$ ipython --no-banner

In [1]: import numpy as np

In [2]: np.set_printoptions(precision=2, suppress=True, linewidth=120, sign=" ")

In [3]: A = np.load("a.npy")

In [4]: A
Out[4]: 
array([[  5,   5,   5,   5,   5,   5,   5,   5],
       [  5,  10,  10,  10,  10,  10,  10,  10],
       [  5,  10,  15,  15,  15,  15,  15,  15],
       [  5,  10,  15,  20,  20,  20,  20,  20],
       [  5,  10,  15,  20,  25,  25,  25,  25],
       [  5,  10,  15,  20,  25,  30,  30,  30],
       [  5,  10,  15,  20,  25,  30,  35,  35],
       [  5,  10,  15,  20,  25,  30,  35,  40]])

In [5]: B = np.array([[2, 2, 0],
   ...:     [1, 0, 1],
   ...:     [3, 2, 3],
   ...:     [1, 0, 0],
   ...:     [0, 0, 3],
   ...:     [3, 3, 1],
   ...:     [2, 0, 3],
   ...:     [1, 3, 1]])

In [6]: np.vstack([A, B.T]).shape
Out[6]: (11, 8)

In [7]: print(np.einsum("ij,ij->i", A, A))
[  200   725  1475  2350  3250  4075  4725  5100]

In [8]: A @ B
Out[8]: 
array([[  65,   50,   60],
       [ 120,   90,  120],
       [ 170,  130,  175],
       [ 205,  160,  215],
       [ 235,  190,  255],
       [ 265,  220,  280],
       [ 280,  235,  300],
       [ 285,  250,  305]])

In [9]: print(np.einsum("ik,kj->ij", A, B))
[[  65   50   60]
 [ 120   90  120]
 [ 170  130  175]
 [ 205  160  215]
 [ 235  190  255]
 [ 265  220  280]
 [ 280  235  300]
 [ 285  250  305]]

In [10]: m1 = np.loadtxt("run13.csv", delimiter=",")

In [11]: m1
Out[11]: 
array([[ 3.,  0.,  0.,  0.,  0.],
       [ 0.,  3.,  2.,  2.,  2.],
       [ 0.,  2.,  3.,  2.,  2.],
       [ 0.,  2.,  2.,  3.,  2.],
       [ 0.,  2.,  2.,  2.,  3.]])

In [12]: rng = np.random.default_rng(6835)

In [13]: B = A + rng.integers(-2, 3, (8, 1)) @ rng.integers(-2, 3, (1, 8))

In [14]: B
Out[14]: 
array([[  4,   4,   4,   3,   5,   7,   5,   3],
       [  7,  12,  12,  14,  10,   6,  10,  14],
       [  4,   9,  14,  13,  15,  17,  15,  13],
       [  7,  12,  17,  24,  20,  16,  20,  24],
       [  7,  12,  17,  24,  25,  21,  25,  29],
       [  6,  11,  16,  22,  25,  28,  30,  32],
       [  4,   9,  14,  18,  25,  32,  35,  33],
       [  5,  10,  15,  20,  25,  30,  35,  40]])

In [15]: B - A
Out[15]: 
array([[-1, -1, -1, -2,  0,  2,  0, -2],
       [ 2,  2,  2,  4,  0, -4,  0,  4],
       [-1, -1, -1, -2,  0,  2,  0, -2],
       [ 2,  2,  2,  4,  0, -4,  0,  4],
       [ 2,  2,  2,  4,  0, -4,  0,  4],
       [ 1,  1,  1,  2,  0, -2,  0,  2],
       [-1, -1, -1, -2,  0,  2,  0, -2],
       [ 0,  0,  0,  0,  0,  0,  0,  0]])

In [16]: np.round(np.linalg.svd(B - A, compute_uv=False), 2) + 0
Out[16]: array([ 15.49,   0.  ,   0.  ,   0.  ,   0.  ,   0.  ,   0.  ,   0.  ])
